$ python3 -q
>>> import numpy as np
>>> np.set_printoptions(suppress=True, linewidth=140)
>>> tidy = lambda a: np.round(a, 4) + 0
>>> m1 = np.loadtxt("arr.csv", delimiter=",")
>>> m1
array([[-0.042 , -4.3393,  2.0645, -2.2427,  0.5501,  1.8932,  0.2633,  0.2061,  4.196 , -4.1803, -0.1112],
       [-0.094 ,  0.1972, -0.3047, -0.0699,  0.3405, -0.5011,  0.1241, -0.0359, -0.5491,  0.0508, -0.4027],
       [-0.003 , -2.1382,  1.1926, -1.1559,  0.2012,  1.2581, -0.4197, -0.6772,  2.2644, -2.1894,  0.1419],
       [ 0.1915, -0.3071,  0.0536,  0.4137,  0.3266,  0.1822, -0.2749,  0.0142,  0.2947, -0.6025, -0.0741],
       [ 0.3883,  2.5435, -1.2139,  0.9896,  0.1134, -0.6935, -0.2627, -0.0887, -1.8498,  2.5015,  0.3983],
       [-0.3299,  1.0137, -0.1872,  0.4801, -0.0359, -0.1977, -0.3041,  0.1906, -0.486 ,  0.0382,  0.3968],
       [ 0.4771, -3.4342,  1.0987, -1.4372, -0.3369,  1.4079,  0.0595,  0.1695,  3.0506, -3.4343,  0.6665],
       [ 0.0422, -0.1969, -0.1621, -0.3131, -0.1189,  0.5729, -0.0117, -0.2478, -0.0343, -0.3057,  0.1801],
       [ 0.1281,  1.4402, -1.1043,  1.0926,  0.1655, -1.4405, -0.4391,  0.0344, -1.3207,  1.8239,  0.3589],
       [-0.3562, -3.629 ,  1.339 , -2.6805, -0.3951,  1.4787, -0.6339, -0.5706,  3.5965, -3.7769,  0.0911],
       [-0.1948, -3.2399,  1.6452, -1.6651, -0.1077,  1.879 , -0.0069,  0.6269,  2.9782, -3.0876, -0.217 ],
       [-0.247 , -0.4117,  0.9155, -0.6673,  0.3629,  0.1933,  0.0597, -0.1388,  0.3131, -0.8768,  0.2307],
       [-0.5252,  0.7516, -0.2858,  0.4939, -0.1047, -0.644 , -0.3128,  0.6587, -1.0124,  0.8806, -0.2978]])
>>> x = np.array([5, 5, 4, -2, -2, -3, -5, 0, 0, -1, -2])
>>> rhs = m1 @ x
>>> tidy(np.linalg.lstsq(m1, rhs)[0])
array([ 5.,  5.,  4., -2., -2., -3., -5.,  0.,  0., -1., -2.])
>>> rng = np.random.default_rng(27427)
>>> rhs = rhs + 0.02 * rng.normal(size=13)
>>> tidy(rhs)
array([-12.854 ,   0.3834,  -3.8061,  -0.2793,   7.699 ,   3.088 ,  -9.2458,  -2.2615,   4.9065,  -6.0792,  -9.1204,   0.5183,   2.4126])
>>> coef, *_ = np.linalg.lstsq(m1, rhs)
>>> tidy(np.linalg.norm(rhs - m1 @ coef))
np.float64(0.0166)
>>> print([round(float(np.linalg.norm(np.linalg.solve(m1.T @ m1 + lam * np.eye(11), m1.T @ rhs))), 2) for lam in (0, 1, 10, 100)])
[10.58, 2.97, 1.46, 0.97]
>>> coef.round()
array([ 5.,  5.,  4., -2., -2., -3., -5.,  0.,  0., -1., -2.])
